>>> import numpy as np
>>> from numpy import linalg as LA
>>> np.set_printoptions(precision=2, suppress=True, linewidth=160)
>>> def rd(a):
...     return np.round(a, 2) + 0
... 
>>> W0 = np.load("case16.npy")
>>> print(W0)
[[ 0.34 -1.03 -0.02 -0.01]
 [-0.22  0.69 -0.01  0.  ]
 [ 1.71 -5.1  -0.02 -0.02]
 [-2.43  7.27 -0.04 -0.01]
 [ 0.56 -1.7  -0.02 -0.01]
 [-0.43  1.2  -0.02  0.  ]
 [-1.43  4.13 -0.03  0.02]
 [ 0.8  -2.41  0.01  0.01]
 [-0.14  0.51 -0.02  0.02]
 [ 0.68 -1.98 -0.01 -0.03]
 [ 0.06 -0.15  0.   -0.02]
 [ 0.02  0.   -0.02  0.  ]
 [ 1.35 -4.11  0.   -0.03]
 [ 0.84 -2.52 -0.02 -0.01]
 [-1.34  3.91 -0.02  0.02]
 [ 0.81 -2.46  0.01  0.02]
 [-0.19  0.64  0.    0.01]
 [ 2.72 -8.12  0.04  0.02]
 [-0.43  1.32  0.05  0.  ]
 [ 0.46 -1.36  0.02 -0.03]]
>>> B = np.c_[W0[:, :2] @ np.array([[1, 2], [2, 0]]), np.array([6, 3, 4, -4, 4, -3, 1, 1, 5, -2, -5, -6, 4, 0, -6, -3, 2, 7, -4, -9])]
>>> print(rd(B))
[[ -1.72   0.68   6.  ]
 [  1.16  -0.44   3.  ]
 [ -8.49   3.42   4.  ]
 [ 12.11  -4.86  -4.  ]
 [ -2.84   1.12   4.  ]
 [  1.97  -0.86  -3.  ]
 [  6.83  -2.86   1.  ]
 [ -4.02   1.6    1.  ]
 [  0.88  -0.28   5.  ]
 [ -3.28   1.36  -2.  ]
 [ -0.24   0.12  -5.  ]
 [  0.02   0.04  -6.  ]
 [ -6.87   2.7    4.  ]
 [ -4.2    1.68   0.  ]
 [  6.48  -2.68  -6.  ]
 [ -4.11   1.62  -3.  ]
 [  1.09  -0.38   2.  ]
 [-13.52   5.44   7.  ]
 [  2.21  -0.86  -4.  ]
 [ -2.26   0.92  -9.  ]]
>>> print(rd(LA.lstsq(W0, B[:, 0])[0]))
[1. 2. 0. 0.]
>>> cov = np.cov(B, rowvar=False)
>>> print(rd(cov))
[[ 32.07 -12.93 -12.18]
 [-12.93   5.22   4.9 ]
 [-12.18   4.9   21.25]]
>>> print(rd(LA.eigvalsh(cov)[::-1]))
[44.65 13.89  0.  ]
>>> print(np.argwhere(np.triu(np.abs(np.corrcoef(B.T)) > 0.8, 1)))
[[0 1]]
>>> print(rd(np.corrcoef(B[:, 2], B[:, 0])[0, 1]))
-0.47
>>> print(rd(np.corrcoef(B.T)))
[[ 1.   -1.   -0.47]
 [-1.    1.    0.47]
 [-0.47  0.47  1.  ]]
>>> Ac = W0 - W0.mean(axis=0)
>>> evecs = LA.svd(Ac)[2][:1]
>>> B = Ac - Ac @ evecs.T @ evecs
>>> print(rd(np.cov(Ac @ evecs.T, rowvar=False)))
12.88
>>> print(rd(LA.norm(B) / LA.norm(Ac)))
0.01
>>> m1 = np.array([[61.0, 48.0, 16.0, 64.0],
...     [48.0, 33.0, 12.0, 48.0],
...     [16.0, 12.0, 1.0, 16.0],
...     [64.0, 48.0, 16.0, 61.0]])
>>> print(round(np.log10(LA.cond(m1))))
2
>>> w, evecs = LA.eigh(m1)
>>> x0 = np.array([-2, 3, -3, 1])
>>> print(rd(evecs * np.maximum(w, 0) @ evecs.T))
[[62.86 47.14 15.71 62.86]
 [47.14 35.36 11.79 47.14]
 [15.71 11.79  3.93 15.71]
 [62.86 47.14 15.71 62.86]]
>>> print(rd(LA.eigvalsh(m1[1:, 1:])))
[ -3.  -3. 101.]
>>> x0 = np.array([2, 1, 2, 0])
>>> y = m1 @ x0
>>> print(y)
[202. 153.  46. 208.]
>>> print(rd(LA.solve(m1, y)))
[2. 1. 2. 0.]
>>> print(rd(LA.solve(m1, m1[:, 1])))
[0. 1. 0. 0.]
>>> B = m1 / np.sqrt((m1 ** 2).mean(axis=1, keepdims=True))
>>> print(rd(LA.norm(B, axis=1)))
[2. 2. 2. 2.]
>>> print(m1 - m1.mean(axis=1, keepdims=True))
[[ 13.75   0.75 -31.25  16.75]
 [ 12.75  -2.25 -23.25  12.75]
 [  4.75   0.75 -10.25   4.75]
 [ 16.75   0.75 -31.25  13.75]]
>>> print(LA.matrix_rank(m1 - m1.mean(axis=1, keepdims=True)))
3
>>> feats = np.load("block2.npy")
>>> print(feats)
[[ 0.02  1.    1.01]
 [ 0.01  1.02  1.  ]
 [-0.04  1.    0.99]
 [ 0.    1.01  0.99]
 [-0.03  0.99  1.02]
 [-0.03  1.02  1.  ]
 [ 0.02  0.99  1.01]
 [ 0.01  0.96  1.01]
 [ 0.03  1.02  1.02]
 [ 0.99  0.96  0.02]
 [ 1.01  1.   -0.04]
 [ 1.01  1.01 -0.02]
 [ 0.99  0.97  0.01]
 [ 0.97  1.    0.  ]
 [ 0.99  1.03  0.02]
 [ 0.99  1.01 -0.01]
 [ 1.01  1.01  0.01]
 [ 0.98  1.    0.03]
 [ 1.01  2.    3.  ]
 [ 1.01  2.03  3.  ]
 [ 1.02  2.    2.98]
 [ 1.01  2.01  3.01]
 [ 1.02  1.97  2.99]
 [ 1.01  1.97  3.03]
 [ 0.97  2.01  3.02]
 [ 1.01  2.    2.97]
 [ 0.99  1.96  3.02]]
>>> x0 = np.array([2, 0, 1])
>>> y = feats @ x0
>>> print(rd(LA.pinv(feats) @ feats))
[[1. 0. 0.]
 [0. 1. 0.]
 [0. 0. 1.]]
>>> print(rd(y))
[1.05 1.02 0.91 0.99 0.96 0.94 1.05 1.03 1.08 2.   1.98 2.   1.99 1.94 2.   1.97 2.03 1.99 5.02 5.02 5.02 5.03 5.03 5.05 4.96 4.99 5.  ]
>>> print(rd(LA.solve(feats.T @ feats, feats.T @ y)))
[2. 0. 1.]
>>> rng = np.random.default_rng(687)
>>> y = y + 0.3 * rng.normal(size=27)
>>> print(rd(y))
[1.06 0.67 0.67 1.1  1.31 0.77 1.5  0.54 1.31 1.16 1.58 1.78 1.39 1.68 2.34 1.94 2.11 1.57 4.82 4.98 4.92 4.9  4.75 5.43 4.6  4.82 5.05]
>>> c, *_ = LA.lstsq(feats, y)
>>> print(rd(c))
[ 1.84 -0.1   1.09]
>>> print(c.round())
[ 2. -0.  1.]
>>> Ac = (feats - feats.mean(axis=0)) / feats.std(axis=0)
>>> print(rd(Ac.std(axis=0)))
[1. 1. 1.]
>>> c = LA.lstsq(np.delete(Ac, 1, axis=1), Ac[:, 1])[0]
>>> print(np.abs(c).argmax())
1
>>> print(rd(1 - np.var(Ac[:, 1] - np.delete(Ac, 1, axis=1) @ c)))
1.0
>>> print(round(np.log10(LA.cond(W0))))
2
>>> print(rd(LA.norm(W0, 2) / LA.norm(W0)))
1.0
>>> print([round(float(x), 2) for x in LA.svd(W0, compute_uv=False)[:3]])
[15.87, 0.1, 0.08]
>>> x0 = np.array([0, 0, 1])
>>> print((feats @ x0).argmax())
23
>>> print(np.sign((feats @ x0).round(6)))
[ 1.  1.  1.  1.  1.  1.  1.  1.  1.  1. -1. -1.  1.  0.  1. -1.  1.  1.  1.  1.  1.  1.  1.  1.  1.  1.  1.]
>>> print(rd(feats @ np.ones(3)))
[2.03 2.03 1.95 2.   1.98 1.99 2.02 1.98 2.07 1.97 1.97 2.   1.97 1.97 2.04 1.99 2.03 2.01 6.01 6.04 6.   6.03 5.98 6.01 6.   5.98 5.97]
>>> print(LA.norm(feats @ x0) <= LA.norm(feats, 2) * LA.norm(x0) + 1e-9)
True
>>> print(np.einsum("ij,j->i", feats, x0))
[ 1.01  1.    0.99  0.99  1.02  1.    1.01  1.01  1.02  0.02 -0.04 -0.02  0.01  0.    0.02 -0.01  0.01  0.03  3.    3.    2.98  3.01  2.99  3.03  3.02  2.97
  3.02]
>>> cov = np.cov(feats, rowvar=False)
>>> print(rd(feats.std(axis=0)))
[0.47 0.47 1.25]
>>> print(np.argsort(-feats.std(axis=0).round(6), kind="stable"))
[2 0 1]
>>> print(rd(np.corrcoef(feats.T)))
[[1.   0.51 0.2 ]
 [0.51 1.   0.94]
 [0.2  0.94 1.  ]]
>>> print(rd(np.corrcoef(feats[:, 2], feats[:, 0])[0, 1]))
0.2
>>> print(rd(LA.eigvalsh(cov)[::-1]))
[1.84 0.24 0.  ]
>>> print(rd(cov))
[[0.23 0.12 0.12]
 [0.12 0.23 0.57]
 [0.12 0.57 1.61]]
>>> print(rd(np.polyfit(feats[:, 2], feats[:, 0], 1)))
[0.07 0.57]
>>> M = np.array([[5.0, 1.0, 1.0, 1.0],
...     [1.0, 5.0, 1.0, 1.0],
...     [1.0, 1.0, 5.0, 1.0],
...     [1.0, 1.0, 1.0, 5.0]])
>>> print(M)
[[5. 1. 1. 1.]
 [1. 5. 1. 1.]
 [1. 1. 5. 1.]
 [1. 1. 1. 5.]]
>>> w, evecs = LA.eigh(M)
>>> x0 = np.array([-2, 3, 0, 4])
>>> print(rd(evecs * np.sqrt(w) @ evecs.T))
[[2.21 0.21 0.21 0.21]
 [0.21 2.21 0.21 0.21]
 [0.21 0.21 2.21 0.21]
 [0.21 0.21 0.21 2.21]]
>>> print(rd(x0 @ M @ x0 / (x0 @ x0)), rd(w[0]), rd(w[-1]))
4.86 4.0 8.0
>>> print(np.abs(M).sum(axis=1).max(), rd(np.abs(w).max()))
8.0 8.0
>>> print(rd(evecs * np.abs(w) @ evecs.T))
[[5. 1. 1. 1.]
 [1. 5. 1. 1.]
 [1. 1. 5. 1.]
 [1. 1. 1. 5.]]
>>> x0 = np.ones(4)
>>> for _ in range(3):
...     x0 = M @ x0
...     x0 /= LA.norm(x0)
...     print(round(x0 @ M @ x0, 2))
... 
8.0
8.0
8.0
>>> print(rd(LA.eigvalsh(M)[-1]))
8.0
>>> w, evecs = LA.eig(M)
>>> print(rd(np.sort(LA.eigvals(M.T))))
[4. 4. 4. 8.]
>>> print(rd(np.prod(w)))
512.0
>>> f = np.array([1, 0, -2, 0, 1])
>>> X = np.array([np.roll(f, i) for i in range(5)])
>>> print(X)
[[ 1  0 -2  0  1]
 [ 1  1  0 -2  0]
 [ 0  1  1  0 -2]
 [-2  0  1  1  0]
 [ 0 -2  0  1  1]]
>>> print(np.allclose(X @ X.T, X.T @ X))
True
>>> print((X @ X)[0])
[ 1 -4 -4  1  6]
>>> print(X @ np.ones(5))
[0. 0. 0. 0. 0.]
>>> print(X @ (-1.0) ** np.arange(5))
[ 0.  2. -2. -2.  2.]
>>> B = np.array([[0, 0], [0, -2]])
>>> C = np.kron(B, X)
>>> print(LA.matrix_rank(C))
4
>>> x0 = np.array([2, 1, 1, 2, 3])
>>> print(X @ (2 * x0))
[ 6 -2 -8 -2  6]
>>> print(X @ np.eye(5)[2])
[-2.  0.  1.  1.  0.]
>>> print(np.einsum("ij,j->i", X, x0))
[ 3 -1 -4 -1  3]
>>> print((X @ x0).argmax())
0
>>> print(X @ x0)
[ 3 -1 -4 -1  3]
>>> data = np.loadtxt("test5.csv", delimiter=",")
>>> print(data)
[[ 2.13 -2.37  2.64]
 [ 1.35 -1.45  1.39]
 [-0.81  0.64 -0.88]
 [-0.37  0.44 -0.36]
 [-0.81  0.64 -0.55]
 [-1.16  1.05 -1.16]
 [-0.05 -0.04  0.09]
 [-0.09  0.28 -0.21]
 [-2.53  2.42 -2.56]
 [ 1.37 -1.43  1.59]
 [-0.85  0.68 -0.78]
 [-1.01  0.73 -0.84]
 [-0.61  0.57 -0.61]
 [ 0.81 -0.97  0.79]
 [ 0.19 -0.42  0.33]
 [ 0.23 -0.03  0.15]
 [ 0.2  -0.01  0.13]
 [ 0.06 -0.07  0.23]
 [-1.39  1.44 -1.41]
 [-1.65  1.94 -1.76]
 [-0.34  0.39 -0.3 ]
 [-1.85  1.92 -1.86]
 [-1.98  2.01 -1.91]
 [-0.28  0.37 -0.24]
 [ 0.21 -0.28  0.44]
 [-0.63  0.8  -0.7 ]
 [ 1.85 -1.53  1.78]
 [-1.46  1.26 -1.49]]
>>> print(round(np.log10(LA.cond(data))))
1
>>> print(LA.cond(data) > 100)
False
>>> print(LA.matrix_rank(data, rtol=0.1))
1
>>> print([round(float(x), 2) for x in LA.svd(data, compute_uv=False)[:3]])
[10.87, 0.61, 0.47]
>>> print(np.argsort(-LA.norm(data, axis=0).round(6), kind="stable")[:3])
[2 1 0]
>>> print(rd(np.abs(LA.svd(data)[2][-1])))
[0.37 0.46 0.8 ]
>>> B = data / LA.norm(data, axis=1, keepdims=True)
>>> cov = B @ B.T
>>> print(rd(np.degrees(np.arccos(np.clip(cov[18, 19], -1, 1)))))
3.0
>>> print(rd(cov[18]))
[-1.   -1.    0.99  1.    0.99  1.   -0.43  0.93  1.   -1.    0.99  0.99  1.   -1.   -0.96 -0.85 -0.81 -0.84  1.    1.    1.    1.    1.    0.99 -0.96  1.
 -1.    1.  ]
>>> B = np.c_[data[:, :1] @ np.array([[5]]), np.array([2, -2, 2, -1, -1, -1, 0, -2, -1, 0, -2, 0, -2, 2, 0, 0, -1, 2, 0, 0, 2, 1, 0, 0, 2, 2, -1, -1])]
>>> print(rd(B))
[[ 10.65   2.  ]
 [  6.75  -2.  ]
 [ -4.05   2.  ]
 [ -1.85  -1.  ]
 [ -4.05  -1.  ]
 [ -5.8   -1.  ]
 [ -0.25   0.  ]
 [ -0.45  -2.  ]
 [-12.65  -1.  ]
 [  6.85   0.  ]
 [ -4.25  -2.  ]
 [ -5.05   0.  ]
 [ -3.05  -2.  ]
 [  4.05   2.  ]
 [  0.95   0.  ]
 [  1.15   0.  ]
 [  1.    -1.  ]
 [  0.3    2.  ]
 [ -6.95   0.  ]
 [ -8.25   0.  ]
 [ -1.7    2.  ]
 [ -9.25   1.  ]
 [ -9.9    0.  ]
 [ -1.4    0.  ]
 [  1.05   2.  ]
 [ -3.15   2.  ]
 [  9.25  -1.  ]
 [ -7.3   -1.  ]]
>>> print(LA.matrix_rank(np.c_[data, B]))
4
>>> print(rd(LA.norm(B - data @ LA.lstsq(data, B)[0], axis=0)))
[0.  6.9]
>>> print(LA.matrix_rank(B))
2
>>> print(rd(LA.lstsq(data, B[:, 0])[0]))
[5. 0. 0.]
>>> mat = np.array([[-2.0, 4.0, 0.0, 0.0, 0.0],
...     [4.0, -3.0, 4.0, 0.0, 0.0],
...     [0.0, 4.0, -1.0, 4.0, 0.0],
...     [0.0, 0.0, 4.0, -3.0, 4.0],
...     [0.0, 0.0, 0.0, 4.0, -3.0]])
>>> print(mat)
[[-2.  4.  0.  0.  0.]
 [ 4. -3.  4.  0.  0.]
 [ 0.  4. -1.  4.  0.]
 [ 0.  0.  4. -3.  4.]
 [ 0.  0.  0.  4. -3.]]
>>> O = mat.astype(float).copy()
>>> for j in range(5):
...     O[:, j] -= O[:, :j] @ (O[:, :j].T @ O[:, j])
...     O[:, j] /= LA.norm(O[:, j])
... 
>>> print(rd(O.T @ mat))
[[ 4.47 -4.47  3.58  0.    0.  ]
 [ 0.    4.58  0.    3.49  0.  ]
 [ 0.    0.    4.49 -3.56  3.56]
 [ 0.    0.    0.    4.02 -2.82]
 [ 0.    0.    0.    0.    2.09]]
>>> print(rd(O))
[[-0.45  0.44  0.36 -0.06 -0.69]
 [ 0.89  0.22  0.18 -0.03 -0.35]
 [ 0.    0.87 -0.22  0.04  0.43]
 [ 0.    0.    0.89  0.04  0.45]
 [ 0.    0.    0.    1.   -0.09]]
>>> w, evecs = LA.eigvalsh(mat)
Traceback (most recent call last):
  File "<python-input-124>", line 1, in <module>
    w, evecs = LA.eigvalsh(mat)
    ^^^^^^^^
ValueError: too many values to unpack (expected 2)
>>> w, evecs = LA.eigh(mat)
>>> print((w > 1e-8).sum(), (w < -1e-8).sum())
2 3
>>> print(rd(LA.eigvalsh(mat + 5 * np.eye(5))))
[-4.26 -1.77  2.98  6.28  9.77]
>>> print(rd(evecs.T @ mat @ evecs))
[[-9.26  0.    0.    0.    0.  ]
 [ 0.   -6.77  0.    0.    0.  ]
 [ 0.    0.   -2.02  0.    0.  ]
 [ 0.    0.    0.    1.28  0.  ]
 [ 0.    0.    0.    0.    4.77]]
>>> print(rd(LA.eigvalsh(mat @ mat)))
[ 1.64  4.08 22.72 45.79 85.77]
>>> print(rd(w.sum()), np.trace(mat))
-12.0 -12.0
>>> x0 = np.array([3, -2, 3, -3, 0])
>>> h = np.maximum(mat @ x0, 0)
>>> print(mat.T @ h)
[120. -90. 204. -63.  84.]
>>> print(mat * (h > 1e-9)[:, None])
[[-0.  0.  0.  0.  0.]
 [ 4. -3.  4.  0.  0.]
 [ 0.  0. -0.  0.  0.]
 [ 0.  0.  4. -3.  4.]
 [ 0.  0.  0.  0. -0.]]
>>> print(np.flatnonzero(h > 1e-9))
[1 3]
>>> print(rd(LA.det(mat[::-1])))
-774.0
>>> print(rd(LA.eigvals(mat).sum().real))
-12.0
>>> K = np.load("m.npy")
>>> print(K)
[[4. 2. 2.]
 [0. 6. 9.]
 [0. 2. 8.]]
>>> O, evecs = LA.qr(K[:, :2])[0], LA.qr(K[:, 2:])[0]
>>> s = LA.svd(O.T @ evecs, compute_uv=False)
>>> print((s > 0.9).sum())
1
>>> print(rd(s))
[0.92]
>>> w, evecs = LA.eig(mat)
>>> print(rd(w))
[-9.26 -6.77  4.77 -2.02  1.28]
>>> print(rd(np.sort(LA.eigvals(mat @ mat))))
[ 1.64  4.08 22.72 45.79 85.77]
